>>> import numpy as np
>>> from numpy import linalg as LA
>>> np.set_printoptions(suppress=True, linewidth=200)
>>> J = np.maximum(np.array([[-3, 1, 1],
...     [-2, 0, -3],
...     [2, -3, -2],
...     [3, 1, -2],
...     [3, -2, 1],
...     [3, 1, -1],
...     [-1, 2, 2],
...     [1, -3, -2],
...     [-2, -1, -3],
...     [-2, 2, 1],
...     [-3, 3, 1],
...     [-2, 2, -2],
...     [1, 1, -1],
...     [-1, 0, 3],
...     [-1, 1, 1],
...     [-2, -1, -1],
...     [-2, 0, -3],
...     [-3, 0, -1],
...     [-3, -2, 1],
...     [-3, -2, 3],
...     [-2, 1, 1]]) @ np.array([[6, 1, 0, 8, 4], [0, 0, 4, 6, 1], [5, 2, 2, 7, 4]]) + np.array([2, 2, 0, 0, 0]), 0)
>>> print(J)
[[ 0  1  6  0  0]
 [ 0  0  0  0  0]
 [ 4  0  0  0  0]
 [10  1  0 16  5]
 [25  7  0 19 14]
 [15  3  2 23  9]
 [ 6  5 12 18  6]
 [ 0  0  0  0  0]
 [ 0  0  0  0  0]
 [ 0  2 10  3  0]
 [ 0  1 14  1  0]
 [ 0  0  4  0  0]
 [ 3  1  2  7  1]
 [11  7  6 13  8]
 [ 1  3  6  5  1]
 [ 0  0  0  0  0]
 [ 0  0  0  0  0]
 [ 0  0  0  0  0]
 [ 0  1  0  0  0]
 [ 0  5  0  0  0]
 [ 0  2  6  0  0]]
>>> # row 7 repeats row 1
>>> Xc = J - J.mean(axis=0)
>>> evecs = LA.svd(Xc)[2][:4]
>>> Y = Xc - Xc @ evecs.T @ evecs
>>> print(np.round(np.cov(Xc @ evecs.T, rowvar=False), 3) + 0)
[[113.901   0.      0.      0.   ]
 [  0.     21.53    0.      0.   ]
 [  0.      0.      5.761   0.   ]
 [  0.      0.      0.      2.039]]
>>> print(LA.norm(Y, axis=1).round(6).argmax())
2
>>> print(np.round(np.diag(evecs.T @ evecs), 3))
[0.861 0.938 1.    0.992 0.209]
>>> Y = np.c_[J[:, :3] @ np.array([[3, 1, 3], [1, 2, 0], [2, 3, 1]]), np.array([2, -2, 0, -2, 0, -1, -3, 1, 3, -3, -3, 0, -2, -1, -1, 1, 0, -1, 3, 1, 0])]
>>> print(Y)
[[13 20  6  2]
 [ 0  0  0 -2]
 [12  4 12  0]
 [31 12 30 -2]
 [82 39 75  0]
 [52 27 47 -1]
 [47 52 30 -3]
 [ 0  0  0  1]
 [ 0  0  0  3]
 [22 34 10 -3]
 [29 44 14 -3]
 [ 8 12  4  0]
 [14 11 11 -2]
 [52 43 39 -1]
 [18 25  9 -1]
 [ 0  0  0  1]
 [ 0  0  0  0]
 [ 0  0  0 -1]
 [ 1  2  0  3]
 [ 5 10  0  1]
 [14 22  6  0]]
>>> print(LA.matrix_rank(np.c_[J, Y]))
6
>>> print(np.round(LA.lstsq(J, Y[:, 0])[0], 3) + 0)
[3. 1. 2. 0. 0.]
>>> D = LA.norm(J[:, None] - J[None], axis=-1)
>>> print(D.shape)
(21, 21)
>>> print(np.unravel_index(D.round(6).argmax(), D.shape))
(np.int64(4), np.int64(10))
>>> print(D[15].round(6).argsort(kind="stable")[:4])
[ 1  7  8 15]
>>> print(np.round(LA.norm(J, axis=1), 3))
[ 6.083  0.     4.    19.545 35.086 29.12  23.77   0.     0.    10.63  14.071  4.     8.    20.952  8.485  0.     0.     0.     1.     5.     6.325]
>>> print(D[15].round(3))
[ 6.083  0.     4.    19.545 35.086 29.12  23.77   0.     0.    10.63  14.071  4.     8.    20.952  8.485  0.     0.     0.     1.     5.     6.325]
>>> print(D[:5, :5].round(3))
[[ 0.     6.083  7.28  20.421 35.412]
 [ 6.083  0.     4.    19.545 35.086]
 [ 7.28   4.     0.    17.833 32.357]
 [20.421 19.545 17.833  0.    18.735]
 [35.412 35.086 32.357 18.735  0.   ]]
>>> labels = J[:, 0] > np.median(J[:, 0])
>>> r0 = J[labels].mean(axis=0) - J[~labels].mean(axis=0)
>>> print(round((((J - J.mean(axis=0)) @ r0 > 0) == labels).mean(), 3))
0.905
>>> E = np.vander(np.arange(4) - 1, 3, increasing=True)
>>> print(E)
[[ 1 -1  1]
 [ 1  0  0]
 [ 1  1  1]
 [ 1  2  4]]
>>> r0 = np.array([-2, -1])
>>> print(np.convolve(E[1], r0))
[-2 -1  0  0]
>>> print(np.correlate(E[1], E[0], "full"))
[ 1 -1  1  0  0]
>>> print(np.polyval(r0, E[1]))
[-3 -1 -1]
>>> mat = np.array([[5, 4, 5, 1, 1], [1, 5, 3, 2, 0], [2, 3, 1, 3, 4], [5, 5, 2, 1, 1]])
>>> print(mat)
[[5 4 5 1 1]
 [1 5 3 2 0]
 [2 3 1 3 4]
 [5 5 2 1 1]]
>>> Y = np.array([[1, -1], [3, 0]])
>>> Z = np.kron(Y, mat)
>>> print(Z)
[[ 5  4  5  1  1 -5 -4 -5 -1 -1]
 [ 1  5  3  2  0 -1 -5 -3 -2  0]
 [ 2  3  1  3  4 -2 -3 -1 -3 -4]
 [ 5  5  2  1  1 -5 -5 -2 -1 -1]
 [15 12 15  3  3  0  0  0  0  0]
 [ 3 15  9  6  0  0  0  0  0  0]
 [ 6  9  3  9 12  0  0  0  0  0]
 [15 15  6  3  3  0  0  0  0  0]]
>>> print(LA.matrix_rank(Z))
8
>>> print(Z.shape)
(8, 10)
